$ python3 -q
>>> import numpy as np
>>> import numpy.linalg as la
>>> np.set_printoptions(suppress=True, linewidth=160)
>>> def rnd(a):
...     return np.round(a, 2) + 0
... 
>>> F = np.load("sample13.npy")
>>> F
array([[0, 0, 3, 0, 3],
       [3, 2, 1, 3, 1],
       [0, 0, 3, 0, 3],
       [0, 0, 2, 3, 3]])
>>> rk = la.matrix_rank(F)
>>> rk
np.int64(3)
>>> ns = la.svd(F)[2][rk:].T
>>> la.matrix_rank(F.T @ F), la.matrix_rank(F @ F.T)
(np.int64(3), np.int64(3))
>>> [int(la.matrix_rank(np.delete(F, i, axis=0))) for i in range(4)]
[3, 2, 3, 2]
>>> f = np.array([2, 3])
>>> np.correlate(F[2], F[1], "full")
array([ 0,  0,  3,  9,  6, 15, 12,  6,  9])
>>> np.cross(F[2, :3], F[1, :3])
array([-6,  9,  0])
>>> la.cond(F) > 100
np.True_
>>> mat = np.load("m.npy")
>>> rnd(mat)
array([[ 0.31, -0.95,  0.  ,  0.  ,  0.  ],
       [ 0.95,  0.31,  0.  ,  0.  ,  0.  ],
       [ 0.  ,  0.  ,  1.  ,  0.  ,  0.  ],
       [ 0.  ,  0.  ,  0.  ,  1.  ,  0.  ],
       [ 0.  ,  0.  ,  0.  ,  0.  ,  1.  ]])
>>> U, sigma, Vt = la.svd(mat, full_matrices=False)
>>> np.allclose(U * sigma @ Vt, mat)
True
>>> rnd(U.T @ mat @ Vt.T)
array([[1., 0., 0., 0., 0.],
       [0., 1., 0., 0., 0.],
       [0., 0., 1., 0., 0.],
       [0., 0., 0., 1., 0.],
       [0., 0., 0., 0., 1.]])
>>> rnd(mat.T @ mat)
array([[1., 0., 0., 0., 0.],
       [0., 1., 0., 0., 0.],
       [0., 0., 1., 0., 0.],
       [0., 0., 0., 1., 0.],
       [0., 0., 0., 0., 1.]])
>>> rnd(mat @ mat.T)
array([[1., 0., 0., 0., 0.],
       [0., 1., 0., 0., 0.],
       [0., 0., 1., 0., 0.],
       [0., 0., 0., 1., 0.],
       [0., 0., 0., 0., 1.]])
>>> rnd(la.norm(mat, axis=0))
array([1., 1., 1., 1., 1.])
>>> rnd(la.pinv(mat))
array([[ 0.31,  0.95,  0.  ,  0.  ,  0.  ],
       [-0.95,  0.31,  0.  ,  0.  ,  0.  ],
       [ 0.  ,  0.  ,  1.  ,  0.  ,  0.  ],
       [ 0.  ,  0.  ,  0.  ,  1.  ,  0.  ],
       [ 0.  ,  0.  ,  0.  ,  0.  ,  1.  ]])
>>> mat[:, 3] @ mat[:, 2]
np.float64(0.0)
